$ ipython --no-banner

In [1]: import numpy as np

In [2]: np.set_printoptions(precision=2, suppress=True, linewidth=100)

In [3]: tidy = lambda a: np.round(a, 2) + 0

In [4]: W0 = np.load("case13.npy")

In [5]: print(tidy(W0))
[[-0.98  4.22  2.17 -1.    0.69]
 [-2.1   3.27  2.82  0.03  1.39]
 [-2.87 -2.04  1.78  2.5   1.8 ]
 [ 2.39  3.04 -1.07 -2.59 -1.48]
 [ 2.42  3.01 -1.09 -2.59 -1.49]
 [ 0.31  4.48  1.16 -1.87 -0.13]
 [ 3.06 -1.04 -2.92 -1.45 -1.97]
 [-0.52  4.4   1.83 -1.35  0.4 ]
 [-3.02 -1.5   2.08  2.38  1.9 ]
 [-1.93  3.48  2.74 -0.15  1.28]
 [-1.25  4.07  2.35 -0.79  0.86]
 [-0.71  4.34  1.98 -1.21  0.52]
 [-0.6  -4.43 -0.89  2.03  0.32]
 [-2.17 -3.36  0.77  2.57  1.33]
 [ 2.72  2.41 -1.54 -2.55 -1.7 ]]

In [6]: dist = np.linalg.norm(W0[:, None] - W0[None], axis=-1)

In [7]: tidy(dist[:5, :5])
Out[7]: 
array([[0.  , 2.03, 7.51, 5.52, 5.56],
       [2.03, 0.  , 6.01, 7.1 , 7.14],
       [7.51, 6.01, 0.  , 9.91, 9.91],
       [5.52, 7.1 , 9.91, 0.  , 0.05],
       [5.56, 7.14, 9.91, 0.05, 0.  ]])

In [8]: dist.mean(axis=1).argmax()
Out[8]: np.int64(12)

In [9]: J = np.load("mat.npy")

In [10]: tidy(J)
Out[10]: 
array([[ 0.47,  0.02,  0.13,  0.28, -0.37, -0.61,  0.42],
       [ 0.19,  0.52, -0.19,  0.61,  0.34, -0.08, -0.4 ],
       [-0.12, -0.2 ,  0.47,  0.47, -0.54,  0.31, -0.34],
       [ 0.04, -0.56, -0.52,  0.48,  0.12,  0.26,  0.32],
       [ 0.54, -0.5 , -0.07, -0.23,  0.09, -0.18, -0.59],
       [ 0.66,  0.24,  0.13, -0.13, -0.01,  0.65,  0.23],
       [ 0.  ,  0.25, -0.66, -0.17, -0.66,  0.06, -0.19]])

In [11]: tidy(J[1] @ J[3])
Out[11]: np.float64(0.0)

In [12]: tidy(np.linalg.norm(J, 1)), tidy(np.linalg.norm(J, np.inf))
Out[12]: (np.float64(2.5), np.float64(2.45))

In [13]: tidy(np.linalg.norm(J[1], 1)), tidy(np.linalg.norm(J[1], np.inf))
Out[13]: (np.float64(2.33), np.float64(0.61))

In [14]: np.linalg.norm(J, axis=1).argmax()
Out[14]: np.int64(3)

In [15]: tidy(np.linalg.norm(J, "nuc"))
Out[15]: np.float64(7.0)

In [16]: tidy(np.linalg.norm(J, axis=0))
Out[16]: array([1., 1., 1., 1., 1., 1., 1.])

In [17]: rng = np.random.default_rng(9341)

In [18]: lab = rng.permutation(7)

In [19]: lab
Out[19]: array([0, 5, 4, 2, 3, 1, 6])

In [20]: B = J[lab][:, lab]

In [21]: tidy(np.trace(B))
Out[21]: np.float64(2.48)

In [22]: np.allclose(B, J)
Out[22]: False

In [23]: tidy(B)
Out[23]: 
array([[ 0.47, -0.61, -0.37,  0.13,  0.28,  0.02,  0.42],
       [ 0.66,  0.65, -0.01,  0.13, -0.13,  0.24,  0.23],
       [ 0.54, -0.18,  0.09, -0.07, -0.23, -0.5 , -0.59],
       [-0.12,  0.31, -0.54,  0.47,  0.47, -0.2 , -0.34],
       [ 0.04,  0.26,  0.12, -0.52,  0.48, -0.56,  0.32],
       [ 0.19, -0.08,  0.34, -0.19,  0.61,  0.52, -0.4 ],
       [ 0.  ,  0.06, -0.66, -0.66, -0.17,  0.25, -0.19]])
